>>> import numpy as np
>>> np.set_printoptions(suppress=True, linewidth=160)
>>> m1 = np.loadtxt("m.csv", delimiter=",")
>>> m1
array([[-1.,  0.,  0., -2.,  0.,  0.,  0., -2.,  0.],
       [ 0., -1.,  0.,  0.,  0., -2.,  0.,  0., -2.],
       [ 0.,  0., -1.,  0., -2.,  0., -2.,  0.,  0.],
       [-2.,  0.,  0., -1.,  0.,  0.,  0., -2.,  0.],
       [ 0.,  0., -2.,  0., -1.,  0., -2.,  0.,  0.],
       [ 0., -2.,  0.,  0.,  0., -1.,  0.,  0., -2.],
       [ 0.,  0., -2.,  0., -2.,  0., -1.,  0.,  0.],
       [-2.,  0.,  0., -2.,  0.,  0.,  0., -1.,  0.],
       [ 0., -2.,  0.,  0.,  0., -2.,  0.,  0., -1.]])
>>> np.linalg.matrix_rank(m1)
np.int64(9)
>>> m1.sum(axis=1)
array([-5., -5., -5., -5., -5., -5., -5., -5., -5.])
>>> np.unravel_index(np.abs(m1).argmax(), m1.shape)
(np.int64(0), np.int64(3))
>>> np.round(np.linalg.svd(m1, compute_uv=False), 2)
array([5., 5., 5., 1., 1., 1., 1., 1., 1.])
>>> np.zeros(9, 9)
Traceback (most recent call last):
  File "<python-input-8>", line 1, in <module>
    np.zeros(9, 9)
    ~~~~~~~~^^^^^^
TypeError: Cannot interpret '9' as a data type
>>> np.count_nonzero(m1)
np.int64(27)
>>> np.diff(m1, axis=0)
array([[ 1., -1.,  0.,  2.,  0., -2.,  0.,  2., -2.],
       [ 0.,  1., -1.,  0., -2.,  2., -2.,  0.,  2.],
       [-2.,  0.,  1., -1.,  2.,  0.,  2., -2.,  0.],
       [ 2.,  0., -2.,  1., -1.,  0., -2.,  2.,  0.],
       [ 0., -2.,  2.,  0.,  1., -1.,  2.,  0., -2.],
       [ 0.,  2., -2.,  0., -2.,  1., -1.,  0.,  2.],
       [-2.,  0.,  2., -2.,  2.,  0.,  1., -1.,  0.],
       [ 2., -2.,  0.,  2.,  0., -2.,  0.,  1., -1.]])
>>> np.linalg.rank(m1)
Traceback (most recent call last):
  File "<python-input-11>", line 1, in <module>
    np.linalg.rank(m1)
    ^^^^^^^^^^^^^^
AttributeError: module 'numpy.linalg' has no attribute 'rank'
>>> m1[:, 9]
Traceback (most recent call last):
  File "<python-input-12>", line 1, in <module>
    m1[:, 9]
    ~~^^^^^^
IndexError: index 9 is out of bounds for axis 1 with size 9
>>> m1.sum(axis=0)
array([-5., -5., -5., -5., -5., -5., -5., -5., -5.])
>>> m1 - m1[0]
array([[ 0.,  0.,  0.,  0.,  0.,  0.,  0.,  0.,  0.],
       [ 1., -1.,  0.,  2.,  0., -2.,  0.,  2., -2.],
       [ 1.,  0., -1.,  2., -2.,  0., -2.,  2.,  0.],
       [-1.,  0.,  0.,  1.,  0.,  0.,  0.,  0.,  0.],
       [ 1.,  0., -2.,  2., -1.,  0., -2.,  2.,  0.],
       [ 1., -2.,  0.,  2.,  0., -1.,  0.,  2., -2.],
       [ 1.,  0., -2.,  2., -2.,  0., -1.,  2.,  0.],
       [-1.,  0.,  0.,  0.,  0.,  0.,  0.,  1.,  0.],
       [ 1., -2.,  0.,  2.,  0., -2.,  0.,  2., -1.]])
